$ python -q
>>> import numpy as np
>>> np.set_printoptions(precision=2, suppress=True, linewidth=200)
>>> X = np.load("test18.npy")
>>> X
array([[5., 1., 1., 1., 1., 1., 1., 1.],
       [1., 5., 1., 1., 1., 1., 1., 1.],
       [1., 1., 5., 1., 1., 1., 1., 1.],
       [1., 1., 1., 5., 1., 1., 1., 1.],
       [1., 1., 1., 1., 5., 1., 1., 1.],
       [1., 1., 1., 1., 1., 5., 1., 1.],
       [1., 1., 1., 1., 1., 1., 5., 1.],
       [1., 1., 1., 1., 1., 1., 1., 5.]])
>>> vals, V = np.linalg.eigh(X)
>>> np.round(vals.sum(), 2), np.trace(X)
(np.float64(40.0), np.float64(40.0))
>>> np.unique(vals.round(6) + 0, return_counts=True)[1]
array([7, 1])
>>> V @ np.diag(vals) @ V.T
array([[5., 1., 1., 1., 1., 1., 1., 1.],
       [1., 5., 1., 1., 1., 1., 1., 1.],
       [1., 1., 5., 1., 1., 1., 1., 1.],
       [1., 1., 1., 5., 1., 1., 1., 1.],
       [1., 1., 1., 1., 5., 1., 1., 1.],
       [1., 1., 1., 1., 1., 5., 1., 1.],
       [1., 1., 1., 1., 1., 1., 5., 1.],
       [1., 1., 1., 1., 1., 1., 1., 5.]])
>>> (vals > 1e-8).sum(), (vals < -1e-8).sum()
(np.int64(8), np.int64(0))
>>> np.abs(V[:, -1]).round(6).argmax()
np.int64(0)
>>> np.linalg.svd(X, compute_uv=False)
array([12.,  4.,  4.,  4.,  4.,  4.,  4.,  4.])
>>> vals, V = np.linalg.eigh(X)
>>> x = np.array([1, 5, 4, 2, 1, 3, 0, 2])
>>> np.linalg.eigvalsh(X[1:, 1:])
array([ 4.,  4.,  4.,  4.,  4.,  4., 11.])
>>> V * np.abs(vals) @ V.T
array([[5., 1., 1., 1., 1., 1., 1., 1.],
       [1., 5., 1., 1., 1., 1., 1., 1.],
       [1., 1., 5., 1., 1., 1., 1., 1.],
       [1., 1., 1., 5., 1., 1., 1., 1.],
       [1., 1., 1., 1., 5., 1., 1., 1.],
       [1., 1., 1., 1., 1., 5., 1., 1.],
       [1., 1., 1., 1., 1., 1., 5., 1.],
       [1., 1., 1., 1., 1., 1., 1., 5.]])
>>> x @ X @ x
np.float64(564.0)
>>> m1 = np.load("m.npy")
>>> m1
array([[-0.34,  0.04, -0.02, -0.94],
       [ 0.34, -0.91,  0.14, -0.17],
       [ 0.69,  0.2 , -0.66, -0.23],
       [-0.54, -0.36, -0.74,  0.2 ]])
>>> np.round(m1.T @ m1, 2) + 0
array([[1., 0., 0., 0.],
       [0., 1., 0., 0.],
       [0., 0., 1., 0.],
       [0., 0., 0., 1.]])
>>> np.linalg.pinv(m1)
array([[-0.34,  0.34,  0.69, -0.54],
       [ 0.04, -0.91,  0.2 , -0.36],
       [-0.02,  0.14, -0.66, -0.74],
       [-0.94, -0.17, -0.23,  0.2 ]])
>>> np.linalg.svd(m1, compute_uv=False)
array([1., 1., 1., 1.])
>>> rng = np.random.default_rng(92)
>>> lab = rng.permutation(4)
>>> lab
array([0, 2, 3, 1])
>>> B = m1[lab][:, lab]
>>> np.sort(np.abs(np.linalg.eigvals(B)))
array([1., 1., 1., 1.])
>>> np.round(np.trace(B), 2)
np.float64(-1.72)
>>> O = m1.astype(float).copy()
>>> for j in range(4):
...     O[:, j] -= O[:, :j] @ (O[:, :j].T @ O[:, j])
...     O[:, j] /= np.linalg.norm(O[:, j])
... 
>>> np.round(O.T @ O, 2) + 0
array([[1., 0., 0., 0.],
       [0., 1., 0., 0.],
       [0., 0., 1., 0.],
       [0., 0., 0., 1.]])
>>> x = np.array([-2, -4, 4, 3])
>>> target = m1 @ x
>>> coef, lr = np.zeros(4), 1 / np.linalg.norm(m1, 2) ** 2
>>> for i in range(60):
...     coef -= lr * m1.T @ (m1 @ coef - target)
...     if i % 10 == 0: print(i, round(np.linalg.norm(m1 @ coef - target), 2))
... 
0 0.0
10 0.0
20 0.0
30 0.0
40 0.0
50 0.0
>>> coef
array([-2., -4.,  4.,  3.])
>>> round(float(np.linalg.cond(m1)), 2)
1.0
